$ python3 -q
>>> import numpy as np
>>> np.set_printoptions(suppress=True, linewidth=200)
>>> def rd(a):
...     return np.round(a, 2) + 0
... 
>>> m1 = np.load("test6.npy")
>>> m1
array([[ 0.82,  4.19, -5.65,  7.19, -1.85, -2.4 ,  0.95,  2.02, -5.18, -1.42, -1.55, -2.57,  1.87],
       [-1.34, -3.46, -5.08,  3.12,  5.82, -2.12, -0.42,  0.24, -5.24,  4.17, -5.48, -6.99, -3.2 ],
       [ 0.89,  1.25, -5.47,  9.31, -2.35, -0.11,  0.9 ,  2.75, -3.34, -1.09, -1.92, -3.09,  0.8 ],
       [ 3.15,  3.32, -4.23,  9.19, -3.08, -2.54,  0.37,  1.5 , -4.23, -2.68, -0.95, -2.76,  1.26],
       [ 2.91,  2.53, -6.16, 10.24, -3.  , -3.41,  0.93,  1.37, -4.  , -2.2 , -0.09, -3.13,  2.15],
       [ 2.5 ,  2.41, -6.58,  8.64, -2.42, -3.78,  0.48,  2.73, -5.51, -2.01, -3.81, -0.85,  0.96],
       [-0.5 , -1.35, -5.55,  4.44,  4.75, -2.97, -0.53,  3.77, -5.03,  3.6 , -3.85, -6.1 , -1.56],
       [-0.86, -2.49, -5.81,  2.54,  5.38, -1.67, -0.55,  2.09, -3.99,  3.79, -3.62, -5.74, -1.61],
       [ 4.14,  2.58, -5.61,  9.73, -0.26, -1.47,  2.98,  2.25, -4.66, -3.49, -1.7 , -2.  ,  0.66],
       [ 1.72,  2.77, -5.79,  9.2 , -1.94, -3.44, -0.25,  2.07, -6.92, -3.67, -1.32, -2.07, -0.3 ],
       [-1.98, -2.16, -5.34,  4.1 ,  4.72, -1.64, -2.9 ,  2.1 , -5.99,  2.81, -5.91, -7.04, -0.91],
       [-1.91, -2.41, -6.51,  2.46,  5.07, -0.99, -2.72,  3.89, -6.78,  3.32, -5.79, -6.1 , -0.47],
       [-1.42, -3.47, -6.19,  3.59,  5.18, -0.57, -1.24,  0.94, -5.79,  3.73, -4.3 , -4.93, -1.7 ],
       [ 0.92,  2.28, -5.23, 10.47, -2.52, -1.7 ,  2.73,  1.27, -5.68, -2.66, -1.15, -2.48,  1.21],
       [ 2.68,  3.57, -3.02,  9.31, -2.72, -1.11, -0.35,  3.79, -6.35, -2.25, -1.2 , -2.06,  2.41],
       [ 2.25,  4.04, -3.77,  8.31, -2.67, -2.03,  2.14,  2.28, -5.07, -3.  , -0.28, -1.26,  1.52]])
>>> P = m1 @ np.linalg.solve(m1.T @ m1, m1.T)
>>> rd(np.trace(P))
np.float64(13.0)
>>> rd(np.diag(P))
array([0.91, 0.86, 0.96, 0.52, 0.87, 0.98, 0.83, 0.36, 0.96, 0.97, 0.93, 0.94, 0.9 , 0.81, 0.85, 0.35])
